>>> import numpy as np
>>> from numpy import linalg as LA
>>> np.set_printoptions(precision=2, suppress=True, linewidth=200)
>>> rnd = lambda a: np.round(a, 2) + 0
>>> sig = 10 * 0.9 ** np.arange(4)
>>> O, _ = LA.qr(np.array([[-0.8, -0.3, 0.0, 1.7],
...     [1.3, 1.1, 0.0, 0.2],
...     [0.1, 1.2, 0.2, 0.1],
...     [0.1, -1.0, -1.6, -1.4]]))
>>> rng = np.random.default_rng(9157)
>>> W0 = rng.normal(size=(32, 4)) * sig @ O
>>> print(rnd(W0))
[[  9.72   0.66  11.65   5.01]
 [  0.82  -1.56   8.96   0.56]
 [  9.21  -5.83  -0.63   4.95]
 [-20.09  -6.22  -3.18  12.17]
 [  3.5   -0.6   -2.77  -1.52]
 [ -1.35 -18.92  -8.93 -13.6 ]
 [  0.11 -12.22  -2.31  -8.77]
 [ -7.05  -6.32  -4.97  -1.49]
 [ -7.69   1.26  12.78  17.12]
 [-15.17  -3.47   1.34  -9.7 ]
 [  1.96  14.45   2.69  -3.71]
 [ -3.75  -0.68   3.28  -1.47]
 [  1.26  -1.68  -4.65  12.26]
 [  5.89   1.75  -5.2    7.49]
 [-20.99  -0.41 -11.96  10.13]
 [ 10.14   9.07   7.87   7.29]
 [ -5.24   3.21   3.11  -4.75]
 [-13.05   0.64   5.64 -14.75]
 [  7.39  -1.98  -0.84 -13.35]
 [  0.41  -4.26   7.41  -5.58]
 [ -7.28   5.92  -1.33   1.33]
 [  0.98   0.92  -9.34  11.59]
 [ -1.33  -4.82  10.5   -7.29]
 [  2.75  -3.72  -1.62 -11.09]
 [ -5.78 -15.71 -12.1    6.59]
 [ -2.23   4.21   8.71  12.94]
 [  3.15   7.86   7.47 -10.05]
 [ 11.51   8.67   8.84  -4.33]
 [ -8.7    3.3    3.71  11.25]
 [-11.17   2.41   4.06  -2.27]
 [ -1.74  -4.02   7.04  11.88]
 [  4.55   0.41  -4.39  16.26]]
>>> labels = W0[:, 2] > np.median(W0[:, 2])
>>> r0 = W0[labels].mean(axis=0) - W0[~labels].mean(axis=0)
>>> print(np.argsort(-np.abs(r0).round(6), kind="stable"))
[2 1 0 3]
>>> print(rnd((((W0 - W0.mean(axis=0)) @ r0 > 0) == labels).mean()))
0.97
>>> print(((W0 - W0.mean(axis=0)) @ r0 > 0).astype(int))
[1 1 0 0 0 0 0 0 1 0 1 1 0 0 0 1 1 1 0 1 1 0 1 0 0 1 1 1 1 1 1 0]
>>> Xc = W0 - W0.mean(axis=0)
>>> U, sig, vt = LA.svd(Xc, full_matrices=False)
>>> print(LA.matrix_rank(Xc))
4
>>> print(rnd((sig ** 2).sum() ** 2 / (sig ** 4).sum()))
3.34
>>> Z = W0[[3, 13]].astype(float)
>>> for _ in range(7):
...     labels = LA.norm(W0[:, None] - Z, axis=-1).argmin(axis=1)
...     Z = np.array([W0[labels == j].mean(axis=0) for j in range(2)])
... 
>>> print(labels)
[1 1 1 0 1 1 1 0 0 0 1 1 1 1 0 1 1 0 1 1 0 1 1 1 0 1 1 1 0 0 1 1]
>>> print(np.bincount(labels))
[10 22]
>>> print(rnd(Z))
[[-11.7   -1.86  -0.6    3.04]
 [  2.62  -0.41   2.13   0.21]]
>>> print(np.abs(Z[1] - Z[0]).argmax())
0
>>> other = np.array([[-1, 3, 0], [-1, 1, -1], [-1, -2, -3], [-2, -2, -3]])
>>> print(LA.matrix_rank(np.vstack([Z, other.T])))
4
>>> print(np.vstack([Z, other.T]).shape)
(5, 4)
>>> print(rnd(np.einsum("ij,ij->i", Z, Z)))
[149.88  11.63]
>>> print(rnd(np.einsum("ik,kj->ij", Z, other)))
[[  8.08 -41.83  -5.45]
 [ -4.77   2.77  -6.61]]
>>> print(rnd(np.einsum("ik,kj->ji", Z, other)))
[[  8.08  -4.77]
 [-41.83   2.77]
 [ -5.45  -6.61]]
>>> print(LA.matrix_rank(Z @ other))
2
